$ python3 -q
>>> import numpy as np
>>> import numpy.linalg as la
>>> np.set_printoptions(suppress=True, linewidth=120)
>>> F = np.load("layer18.npy")
>>> print(F)
[[1.3 0.  2. ]
 [1.  2.3 1. ]
 [1.  0.  2.3]]
>>> rng = np.random.default_rng(8509)
>>> idx = rng.permutation(3)
>>> print(idx)
[1 0 2]
>>> other = F[idx][:, idx]
>>> print(round(float(la.det(other)), 1), round(la.det(F[idx]), 1))
2.3 -2.3
>>> print(np.round(np.sort(np.abs(la.eigvals(other))), 1))
[0.3 2.3 3.3]
>>> vals, V = la.eig(F)
>>> print(round(np.prod(vals), 1))
2.3
>>> print(np.round(np.sort(la.eigvals(F.T)), 1))
[0.3 2.3 3.3]
>>> print(round(la.norm(F, "nuc"), 1))
6.2
>>> print(la.norm(F, axis=1).argmax())
1
>>> print(round(float(la.norm(F) ** 2 / la.norm(F, 2) ** 2), 1))
1.3
>>> print(round(la.norm(F, 1), 1), round(la.norm(F, np.inf), 1))
5.3 4.3
>>> print(round(float(la.norm(F[1] - F[2])), 1))
2.6
>>> print(round(la.norm(F, 2), 1))
3.8
>>> print(np.round(la.eigvals(F).sum().real, 1))
5.9
>>> print(np.round(la.eigvals(F), 1))
[2.3 0.3 3.3]
>>> print(np.round(la.det(F[::-1]), 1))
-2.3
>>> print(np.kron(np.eye(2, dtype=int), F))
[[1.3 0.  2.  0.  0.  0. ]
 [1.  2.3 1.  0.  0.  0. ]
 [1.  0.  2.3 0.  0.  0. ]
 [0.  0.  0.  1.3 0.  2. ]
 [0.  0.  0.  1.  2.3 1. ]
 [0.  0.  0.  1.  0.  2.3]]
